$ python3 -q
>>> import numpy as np
>>> import numpy.linalg as la
>>> np.set_printoptions(precision=3, suppress=True, linewidth=160)
>>> def rd(a):
...     return np.round(a, 3) + 0
... 
>>> F = np.load("out17.npy")
>>> F
array([[2, 0, 0],
       [2, 1, 0],
       [0, 0, 2]])
>>> f, r1 = F[0], F[2]
>>> f @ f
np.int64(4)
>>> f @ r1
np.int64(0)
>>> pr = (f @ r1) / (f @ f) * f
>>> pr
array([0., 0., 0.])
>>> rd(la.norm(f + r1) ** 2 + la.norm(f - r1) ** 2)
np.float64(16.0)
>>> r1 - pr
array([0., 0., 2.])
>>> W0 = np.load("x.npy")
>>> W0
array([[-3.,  5.],
       [ 5., -1.]])
>>> O, Rm = la.qr(W0)
>>> rd(abs(Rm[0, 0])), rd(la.norm(W0[:, 0]))
(np.float64(5.831), np.float64(5.831))
>>> np.allclose(Rm.T @ Rm, W0.T @ W0)
True
>>> rd(O.T @ O)
array([[1., 0.],
       [0., 1.]])
>>> f = np.array([3, 0])
>>> out = W0 + np.outer(f, np.eye(2)[0])
>>> la.matrix_rank(out - W0)
np.int64(1)
>>> rd(la.det(out) / la.det(W0)), rd(1 + la.solve(W0, f)[0])
(np.float64(1.136), np.float64(1.136))
>>> la.matrix_rank(la.inv(out) - la.inv(W0), tol=1e-8)
np.int64(1)
>>> out = W0 / np.sqrt((W0 ** 2).mean(axis=1, keepdims=True))
>>> rd(out[1])
array([ 1.387, -0.277])
>>> feats = np.loadtxt("m.csv", delimiter=",")
>>> feats
array([[ 1., -1., -1.,  1.,  1., -1., -1.,  1.],
       [ 1.,  1.,  1.,  1., -1., -1., -1., -1.]])
>>> rd(la.norm(feats[0], 1)), rd(la.norm(feats[0], np.inf))
(np.float64(8.0), np.float64(1.0))
>>> rd(la.norm(feats) ** 2 / la.norm(feats, 2) ** 2)
np.float64(2.0)
>>> rd(la.norm(feats, 2))
np.float64(2.828)
>>> U, sv = la.svd(feats)
Traceback (most recent call last):
  File "<python-input-31>", line 1, in <module>
    U, sv = la.svd(feats)
    ^^^^^
ValueError: too many values to unpack (expected 2)
>>> U, sv, VT = la.svd(feats, full_matrices=False)
>>> (sv > 1e-8).sum()
np.int64(2)
>>> rd(sv)
array([2.828, 2.828])
>>> U.T @ U
array([[1., 0.],
       [0., 1.]])
>>> sv / sv[0]
array([1., 1.])
>>> np.cumsum(sv ** 2) / np.sum(sv ** 2)
array([0.5, 1. ])
>>> U.shape, sv.shape, VT.shape
((2, 2), (2,), (2, 8))
>>> m1 = np.load("sample1.npy")
>>> rd(m1)
array([[-2.789,  0.229, -1.082],
       [-1.975, -1.761,  1.413],
       [-1.296,  1.592, -2.187],
       [-2.942, -0.351, -0.471],
       [ 2.925,  0.654,  0.122],
       [ 1.55 , -1.461,  2.113],
       [-2.94 , -0.535, -0.262],
       [-2.357, -1.535,  1.043],
       [-0.542, -2.03 ,  2.141],
       [ 2.944,  0.445,  0.365],
       [-2.218, -1.63 ,  1.192],
       [ 2.629,  1.279, -0.673],
       [ 2.258,  1.605, -1.152],
       [-1.392, -1.953,  1.802],
       [ 0.126, -1.965,  2.264],
       [ 2.943,  0.48 ,  0.325],
       [ 2.798, -0.209,  1.062],
       [ 0.579,  2.031, -2.131],
       [-1.816,  1.297, -2.005],
       [-2.928, -0.222, -0.613]])
>>> G = np.cov(m1, rowvar=False)
>>> rd(np.polyfit(m1[:, 0], m1[:, 1], 1))
array([ 0.21 , -0.155])
>>> np.argwhere(np.triu(np.abs(np.corrcoef(m1.T)) > 0.8, 1))
array([[1, 2]])
>>> rd(m1.std(axis=0))
array([2.266, 1.326, 1.41 ])
>>> rd(np.corrcoef(m1.T))
array([[ 1.   ,  0.358,  0.093],
       [ 0.358,  1.   , -0.896],
       [ 0.093, -0.896,  1.   ]])
>>> labels = m1[:, 0] > np.median(m1[:, 0])
>>> f = m1[labels].mean(axis=0) - m1[~labels].mean(axis=0)
>>> ((m1 - m1.mean(axis=0)) @ f > 0).astype(int)
array([0, 0, 0, 0, 1, 1, 0, 0, 0, 1, 0, 1, 1, 0, 1, 1, 1, 1, 0, 0])
>>> np.argsort(-np.abs(f).round(6), kind="stable")
array([0, 1, 2])
>>> feats.ravel(order="F")
array([ 1.,  1., -1.,  1., -1.,  1.,  1.,  1.,  1., -1., -1., -1., -1., -1.,  1., -1.])
>>> t3 = feats.reshape(2, 2, -1)
>>> np.einsum("ihd,ihd->ih", t3, t3)
array([[4., 4.],
       [4., 4.]])
>>> t3.sum(axis=1)
array([[ 2., -2., -2.,  2.],
       [ 0.,  0.,  0.,  0.]])
>>> Ac = m1 - m1.mean(axis=0)
>>> U, sv, VT = la.svd(Ac, full_matrices=False)
>>> np.abs(VT[0]).argmax()
np.int64(0)
>>> np.searchsorted(np.cumsum(sv ** 2) / (sv ** 2).sum(), 0.9) + 1
np.int64(2)
>>> la.matrix_rank(Ac)
np.int64(2)
>>> (np.sign(U[:, 0]) == np.sign(U[0, 0])).astype(int)
array([1, 1, 1, 1, 0, 0, 1, 1, 1, 0, 1, 0, 0, 1, 1, 0, 0, 0, 1, 1])
>>> out = np.array([[0, -2, -3], [0, -3, -1], [-1, 3, 2]])
>>> la.matrix_rank(np.vstack([m1, out.T]))
np.int64(3)
>>> np.vstack([m1, out.T]).shape
(23, 3)
>>> rd(np.einsum("ij,ij->i", m1, m1))
array([9., 9., 9., 9., 9., 9., 9., 9., 9., 9., 9., 9., 9., 9., 9., 9., 9., 9., 9., 9.])
>>> la.matrix_rank(m1 @ out)
np.int64(2)
>>> A = np.loadtxt("layer8.csv", delimiter=",")
>>> A
array([[0., 0., 2.],
       [0., 0., 2.],
       [2., 2., 0.]])
>>> np.all(la.eigvalsh(A) > 0)
np.False_
>>> U, sv, VT = la.svd(A, full_matrices=False)
>>> np.cumsum(sv ** 2) / np.sum(sv ** 2)
array([0.5, 1. , 1. ])
>>> np.allclose(U * sv @ VT, A)
True
>>> rd(sv)
array([2.828, 2.828, 0.   ])
>>> np.sqrt((sv ** 2).sum()), rd(la.norm(A))
(np.float64(4.0), np.float64(4.0))
>>> rd(U.T @ A @ VT.T)
array([[2.828, 0.   , 0.   ],
       [0.   , 2.828, 0.   ],
       [0.   , 0.   , 0.   ]])
>>> U.shape, sv.shape, VT.shape
((3, 3), (3,), (3, 3))
>>> (A - A.T) / 2
array([[0., 0., 0.],
       [0., 0., 0.],
       [0., 0., 0.]])
>>> np.trace(A)
np.float64(0.0)
>>> A.inv()
Traceback (most recent call last):
  File "<python-input-77>", line 1, in <module>
    A.inv()
    ^^^^^
AttributeError: 'numpy.ndarray' object has no attribute 'inv'
>>> rd(np.abs(la.eigvals(A)).max())
np.float64(2.828)
>>> A @ A
array([[4., 4., 0.],
       [4., 4., 0.],
       [0., 0., 8.]])
>>> J = np.load("a.npy")
>>> rd(J)
array([[-0.173, -0.668],
       [-0.231, -0.332],
       [-0.867,  0.451],
       [-0.405, -0.49 ]])
>>> out = np.c_[J[:, :1] @ np.array([[1]]), np.array([-2, 1, 0, -1])]
>>> rd(out)
array([[-0.173, -2.   ],
       [-0.231,  1.   ],
       [-0.867,  0.   ],
       [-0.405, -1.   ]])
>>> la.matrix_rank(out)
np.int64(2)
>>> rd(la.norm(out - J @ la.lstsq(J, out)[0], axis=0))
array([0.  , 1.87])
>>> rd(la.lstsq(J, out[:, 0])[0])
array([1., 0.])
>>> x0 = np.array([5, 4])
>>> rhs = out @ x0
>>> rd(la.lstsq(out, rhs)[0])
array([5., 4.])
>>> rd(la.solve(out.T @ out, out.T @ rhs))
array([5., 4.])
>>> rng = np.random.default_rng(984)
>>> rhs = rhs + 0.05 * rng.normal(size=4)
>>> rd(rhs)
array([-8.889,  2.865, -4.409, -6.051])
>>> beta, *_ = la.lstsq(out, rhs)
>>> rd(beta)
array([5.067, 4.009])
>>> [round(float(la.norm(la.solve(out.T @ out + lam * np.eye(2), out.T @ rhs))), 2) for lam in (0, 1, 10, 100)]
[6.46, 4.48, 1.75, 0.26]
>>> f, r1 = J[3], J[1]
>>> rd(f @ r1)
np.float64(0.256)
>>> pr = (f @ r1) / (f @ f) * f
>>> rd(la.norm(f + r1) ** 2 + la.norm(f - r1) ** 2)
np.float64(1.135)
>>> rd(np.outer(f, r1))
array([[0.094, 0.134],
       [0.113, 0.163]])
>>> rd((r1 - pr) @ f)
np.float64(0.0)
